$ python3 -q
>>> import numpy as np
>>> from numpy import linalg as LA
>>> np.set_printoptions(suppress=True, linewidth=200)
>>> def tidy(a):
...     return np.round(a, 2) + 0
... 
>>> K = np.array([[0, 2, 1, 2, -2, 2],
...     [-2, 0, 1, 1, 1, 0],
...     [-1, -1, 0, -1, 1, 2],
...     [-2, -1, 1, 0, 1, -1],
...     [2, -1, -1, -1, 0, 1],
...     [-2, 0, -2, 1, -1, 0]])
>>> print(K)
[[ 0  2  1  2 -2  2]
 [-2  0  1  1  1  0]
 [-1 -1  0 -1  1  2]
 [-2 -1  1  0  1 -1]
 [ 2 -1 -1 -1  0  1]
 [-2  0 -2  1 -1  0]]
>>> left, sigma, Vt = LA.svd(K, full_matrices=False)
>>> print(np.allclose(left * sigma @ Vt, K))
True
>>> print(left.shape, sigma.shape, Vt.shape)
(6, 6) (6,) (6, 6)
>>> print(tidy(sigma / sigma[0]))
[1.   1.   0.64 0.64 0.14 0.14]
>>> print(tidy(left.T @ left))
[[1. 0. 0. 0. 0. 0.]
 [0. 1. 0. 0. 0. 0.]
 [0. 0. 1. 0. 0. 0.]
 [0. 0. 0. 1. 0. 0.]
 [0. 0. 0. 0. 1. 0.]
 [0. 0. 0. 0. 0. 1.]]
>>> print(tidy(sigma))
[4.5  4.5  2.89 2.89 0.62 0.62]
>>> print(tidy(np.cumsum(sigma ** 2) / np.sum(sigma ** 2)))
[0.35 0.7  0.84 0.99 0.99 1.  ]
>>> E = np.loadtxt("w.csv", delimiter=",")
>>> print(tidy(E))
[[ 0.89 -0.02 -0.09 -0.16  0.07  0.12  0.1  -0.01 -0.07 -0.13  0.12]
 [-0.02  0.76  0.   -0.05 -0.08  0.33  0.    0.12  0.12 -0.04 -0.19]
 [-0.09  0.    0.87 -0.02  0.17  0.07  0.04 -0.07 -0.09 -0.24  0.01]
 [-0.16 -0.05 -0.02  0.59 -0.07  0.2   0.23  0.09 -0.05  0.06  0.32]
 [ 0.07 -0.08  0.17 -0.07  0.74  0.05  0.    0.15  0.14  0.32  0.  ]
 [ 0.12  0.33  0.07  0.2   0.05  0.48 -0.08 -0.15 -0.1   0.14  0.14]
 [ 0.1   0.    0.04  0.23  0.   -0.08  0.87 -0.02  0.06  0.01 -0.2 ]
 [-0.01  0.12 -0.07  0.09  0.15 -0.15 -0.02  0.88 -0.1  -0.14  0.03]
 [-0.07  0.12 -0.09 -0.05  0.14 -0.1   0.06 -0.1   0.87 -0.13  0.15]
 [-0.13 -0.04 -0.24  0.06  0.32  0.14  0.01 -0.14 -0.13  0.52 -0.11]
 [ 0.12 -0.19  0.01  0.32  0.    0.14 -0.2   0.03  0.15 -0.11  0.53]]
>>> left, sigma, Vt = LA.svd(E)
>>> print(tidy(sigma))
[1. 1. 1. 1. 1. 1. 1. 1. 0. 0. 0.]
>>> print(np.argmax(sigma[:-1] / (sigma[1:] + 1e-6)) + 1)
8
>>> B = left[:, :8] @ np.diag(sigma[:8]) @ Vt[:8]
>>> print(tidy(np.abs(E - B).max()))
0.0
>>> print(tidy(LA.norm(E - B) / LA.norm(E)))
0.0
>>> print(tidy(LA.norm(E - B, 2)), tidy(sigma[8]))
0.0 0.0
>>> print(tidy(B))
[[ 0.89 -0.02 -0.09 -0.16  0.07  0.12  0.1  -0.01 -0.07 -0.13  0.12]
 [-0.02  0.76  0.   -0.05 -0.08  0.33  0.    0.12  0.12 -0.04 -0.19]
 [-0.09  0.    0.87 -0.02  0.17  0.07  0.04 -0.07 -0.09 -0.24  0.01]
 [-0.16 -0.05 -0.02  0.59 -0.07  0.2   0.23  0.09 -0.05  0.06  0.32]
 [ 0.07 -0.08  0.17 -0.07  0.74  0.05  0.    0.15  0.14  0.32  0.  ]
 [ 0.12  0.33  0.07  0.2   0.05  0.48 -0.08 -0.15 -0.1   0.14  0.14]
 [ 0.1   0.    0.04  0.23  0.   -0.08  0.87 -0.02  0.06  0.01 -0.2 ]
 [-0.01  0.12 -0.07  0.09  0.15 -0.15 -0.02  0.88 -0.1  -0.14  0.03]
 [-0.07  0.12 -0.09 -0.05  0.14 -0.1   0.06 -0.1   0.87 -0.13  0.15]
 [-0.13 -0.04 -0.24  0.06  0.32  0.14  0.01 -0.14 -0.13  0.52 -0.11]
 [ 0.12 -0.19  0.01  0.32  0.    0.14 -0.2   0.03  0.15 -0.11  0.53]]
